$ python3 -q
>>> import numpy as np
>>> import numpy.linalg as la
>>> np.set_printoptions(precision=3, suppress=True, linewidth=120, floatmode="fixed")
>>> def tidy(a):
...     return np.round(a, 3) + 0
... 
>>> F = np.load("dump.npy")
>>> tidy(F)
array([[ 0.929, -0.071, -0.071, -0.357],
       [-0.071,  0.929, -0.071, -0.357],
       [-0.071, -0.071,  0.929, -0.357],
       [-0.357, -0.357, -0.357, -0.786]])
>>> x0 = np.array([3, -3, -3, -3])
>>> tidy(np.abs(la.eigvals(F)))
array([1.000, 1.000, 1.000, 1.000])
>>> tidy(la.norm(x0)), tidy(la.norm(F @ x0))
(np.float64(6.0), np.float64(6.0))
>>> 4 - la.matrix_rank(F - np.eye(4), tol=1e-8)
np.int64(3)
>>> evals, vecs = la.eigh(F)
>>> np.unique(evals.round(6) + 0, return_counts=True)[1]
array([1, 3])
>>> (evals > 1e-8).sum(), (evals < -1e-8).sum()
(np.int64(3), np.int64(1))
>>> tidy(la.svd(F, compute_uv=False))
array([1.000, 1.000, 1.000, 1.000])
>>> tidy(la.eigvalsh(F @ F))
array([1.000, 1.000, 1.000, 1.000])
>>> A = np.loadtxt("case3.csv", delimiter=",")
>>> A
array([[2.000, 3.000, 0.000],
       [3.000, 4.000, 2.000],
       [0.000, 2.000, 0.000]])
>>> tidy(la.eigvals(A))
array([ 6.575,  0.852, -1.428])
>>> np.einsum("ij,ji->", A, A)
np.float64(46.0)
>>> np.kron(np.eye(2, dtype=int), A)
array([[2.000, 3.000, 0.000, 0.000, 0.000, 0.000],
       [3.000, 4.000, 2.000, 0.000, 0.000, 0.000],
       [0.000, 2.000, 0.000, 0.000, 0.000, 0.000],
       [0.000, 0.000, 0.000, 2.000, 3.000, 0.000],
       [0.000, 0.000, 0.000, 3.000, 4.000, 2.000],
       [0.000, 0.000, 0.000, 0.000, 2.000, 0.000]])
>>> tidy(la.det(2 * A)), tidy(la.det(A))
(np.float64(-64.0), np.float64(-8.0))
>>> np.einsum("ii->", A)
np.float64(6.0)
>>> tidy(la.det(A[::-1]))
np.float64(8.0)
>>> evals, vecs = la.eigh(A)
>>> x0 = np.array([2, 3, 2])
>>> tidy(x0 @ A @ x0 / (x0 @ x0)), tidy(evals[0]), tidy(evals[-1])
(np.float64(6.118), np.float64(-1.428), np.float64(6.575))
>>> tidy(la.eigvalsh(A[1:, 1:]))
array([-0.828,  4.828])
>>> (np.sign(vecs[:, -1].round(6)) == np.sign(vecs[0, -1].round(6))).astype(int)
array([1, 1, 1])
>>> tidy(vecs * np.maximum(evals, 0) @ vecs.T)
array([[2.293, 2.665, 0.469],
       [2.665, 4.383, 1.464],
       [0.469, 1.464, 0.751]])
>>> x0 @ A @ x0
np.float64(104.0)
>>> O, vecs = la.qr(A[:, :1])[0], la.qr(A[:, 1:])[0]
>>> s = la.svd(O.T @ vecs, compute_uv=False)
>>> (s > 0.9).sum()
np.int64(1)
>>> tidy(s)
array([0.951])
>>> data = np.load("w.npy")
>>> data
array([[  7.072, -17.213,  -7.329],
       [-14.685, -10.514,   8.591],
       [  9.695,  -4.627, -16.870],
       [-17.680,   3.209,   8.782],
       [  3.055,   9.339,  17.420],
       [-12.972,  -0.406,  15.217],
       [-12.399,  15.691,  -0.240],
       [-17.335,  -8.622,   5.015],
       [ 19.296,  -1.568,   5.020],
       [ 14.982,   6.720,  11.418],
       [-18.290,   6.512,  -4.803],
       [  1.191, -13.163,  15.010],
       [ -6.084,   5.362,  18.282],
       [ -0.908, -14.489,  13.757],
       [ -0.766,  19.983,  -0.274]])
>>> Ac = data - data.mean(axis=0)
>>> U, s, VT = la.svd(Ac, full_matrices=False)
>>> la.matrix_rank(Ac)
np.int64(3)
>>> tidy((s ** 2).sum() ** 2 / (s ** 4).sum())
np.float64(2.881)
>>> E = np.loadtxt("x.csv", delimiter=",")
>>> E
array([[ 1.359, -2.368, 11.952, -9.418],
       [-9.436,  3.254,  0.220,  0.287],
       [ 5.457,  6.591, 14.372,  8.574]])
>>> out = E / la.norm(E, axis=1, keepdims=True)
>>> G = out @ out.T
>>> (np.abs(G) > 0.9).astype(int)
array([[1, 0, 0],
       [0, 1, 0],
       [0, 0, 1]])
>>> (G - 2 * np.eye(3)).round(6).argmax(axis=1)
array([2, 2, 0])
>>> tidy(np.degrees(np.arccos(np.clip(G[1, 2], -1, 1))))
np.float64(97.475)
>>> tidy(G[1])
array([-0.133,  1.000, -0.130])
>>> out = E / np.sqrt((E ** 2).mean(axis=1, keepdims=True))
>>> la.matrix_rank(out) == la.matrix_rank(E)
np.True_
>>> tidy(out[1])
array([-1.889,  0.652,  0.044,  0.057])
>>> tidy(la.norm(out, axis=1))
array([2.000, 2.000, 2.000])
>>> x0 = np.array([-6, -6, 0, 5])
>>> h1 = np.maximum(E @ x0, 0)
>>> tidy(np.maximum(E @ (3 * x0), 0))
array([  0.000, 115.581,   0.000])
>>> tidy(E.T @ h1)
array([-363.541,  125.367,    8.476,   11.057])
>>> np.maximum(E @ x0, 0) - np.maximum(-E @ x0, 0)
array([-41.036,  38.527, -29.418])
>>> E * (h1 > 1e-9)[:, None]
array([[ 0.000, -0.000,  0.000, -0.000],
       [-9.436,  3.254,  0.220,  0.287],
       [ 0.000,  0.000,  0.000,  0.000]])
>>> h1
array([ 0.000, 38.527,  0.000])
>>> f, g = E[2], E[0]
>>> tidy(f @ g)
np.float64(82.833)
>>> pr = (f @ g) / (f @ f) * f
>>> tidy(g - pr)
array([  0.080,  -3.913,   8.582, -11.428])
>>> tidy(pr)
array([1.279, 1.545, 3.370, 2.010])
>>> W1 = np.array([[5, 1, 3], [3, 3, 5], [5, 4, 4], [2, 4, 4]])
>>> c = np.array([8, 2, -9])
>>> hid = np.maximum(E @ W1 + c, 0)
>>> la.matrix_rank(hid)
np.int64(3)
>>> tidy((hid > 0).mean(axis=0))
array([0.667, 1.000, 0.333])
>>> basis = np.array([[5, -2], [5, 1], [-4, -1]])
>>> W1 @ basis
array([[ 18, -12],
       [ 10,  -8],
       [ 29, -10],
       [ 14,  -4]])
>>> J = np.load("m.npy")
>>> J
array([[0, 3],
       [0, 0]])
>>> tidy(la.svd(J, compute_uv=False))
array([3.000, 0.000])
>>> J @ J.T
array([[9, 0],
       [0, 0]])
>>> M = np.loadtxt("a.csv", delimiter=",")
>>> M
array([[-0.100, -0.100, -3.000,  1.600],
       [-0.700, -0.800, -1.000,  0.400],
       [ 0.300,  0.000, 24.000, -1.200]])
>>> np.argsort(-la.norm(M, axis=0).round(6), kind="stable")[:3]
array([2, 3, 1])
>>> la.cond(M) > 100
np.False_
>>> d = la.norm(data[:, None] - data[None], axis=-1)
>>> tidy(la.norm(data, axis=1))
array([20.000, 20.000, 20.000, 20.000, 20.000, 20.000, 20.000, 20.000, 20.000, 20.000, 20.000, 20.000, 20.000, 20.000,
       20.000])
>>> (d + 1e9 * np.eye(15)).round(6).argmin(axis=1)
array([ 2,  7,  0,  5, 12,  3, 10,  1,  9,  8,  6, 13,  5, 11,  6])
>>> mat = np.array([[5.0, 1.0, 0.0, 0.0],
...     [0.0, 5.0, 1.0, 0.0],
...     [0.0, 0.0, 5.0, 1.0],
...     [0.0, 0.0, 0.0, 5.0]])
>>> evals, vecs = la.eig(mat)
>>> tidy(np.sort(la.eigvals(la.inv(mat))))
array([0.200, 0.200, 0.200, 0.200])
>>> tidy(np.sort(la.eigvals(mat.T)))
array([5.000, 5.000, 5.000, 5.000])
>>> evals
array([5.000, 5.000, 5.000, 5.000])
>>> tidy(np.sort(la.eigvals(mat @ mat)))
array([25.000, 25.000, 25.000, 25.000])
>>> O = mat.astype(float).copy()
>>> for j in range(4):
...     O[:, j] -= O[:, :j] @ (O[:, :j].T @ O[:, j])
...     O[:, j] /= la.norm(O[:, j])
... 
>>> O.T @ O
array([[1.000, 0.000, 0.000, 0.000],
       [0.000, 1.000, 0.000, 0.000],
       [0.000, 0.000, 1.000, 0.000],
       [0.000, 0.000, 0.000, 1.000]])
>>> tidy(la.svd(mat, compute_uv=False))
array([5.828, 5.361, 4.747, 4.214])
>>> mat.shape
(4, 4)
>>> m1 = np.array([[3, 2, 1, 3], [3, 2, -1, 1], [-3, -1, 1, 2], [-3, 1, 3, -2]])
>>> m1[1] = m1[3]
>>> m1
array([[ 3,  2,  1,  3],
       [-3,  1,  3, -2],
       [-3, -1,  1,  2],
       [-3,  1,  3, -2]])
>>> out = m1 / la.norm(m1, axis=1, keepdims=True)
>>> G = out @ out.T
>>> tidy(la.norm(out, axis=1))
array([1.000, 1.000, 1.000, 1.000])
>>> (G - 2 * np.eye(4)).round(6).argmax(axis=1)
array([2, 3, 1, 1])
>>> tidy(G[0])
array([ 1.000, -0.435, -0.215, -0.435])
>>> U, s, VT = la.svd(m1)
>>> vecs = VT[:(s > 1e-8).sum()]
>>> rng = np.random.default_rng(278)
>>> x0 = m1[1] + -2 * m1[3] + rng.integers(2) * np.eye(4)[1]
>>> x0
array([ 3.000,  0.000, -3.000,  2.000])
>>> tidy(la.norm(x0 - vecs.T @ vecs @ x0))
np.float64(0.728)
>>> np.allclose(vecs.T @ vecs @ x0, x0)
False
>>> la.matrix_rank(np.vstack([m1, x0]))
np.int64(4)
>>> tidy(vecs.T @ vecs)
array([[ 0.857,  0.275, -0.214,  0.031],
       [ 0.275,  0.470,  0.412, -0.059],
       [-0.214,  0.412,  0.679,  0.046],
       [ 0.031, -0.059,  0.046,  0.993]])
>>> rk = la.matrix_rank(m1)
>>> rk
np.int64(3)
>>> null = la.svd(m1)[2][rk:].T
>>> [int(la.matrix_rank(np.delete(m1, i, axis=0))) for i in range(4)]
[2, 3, 2, 3]
>>> [int(la.matrix_rank(m1[:i])) for i in range(1, len(m1) + 1)]
[1, 2, 3, 3]
>>> tidy(m1 @ null)
array([[0.000],
       [0.000],
       [0.000],
       [0.000]])
>>> tidy(la.eigvals(m1).sum().real)
np.float64(3.0)
>>> tidy(la.det(m1[::-1]))
np.float64(0.0)
>>> tidy(np.poly(m1))
array([ 1.000, -3.000, 14.000, 48.000,  0.000])
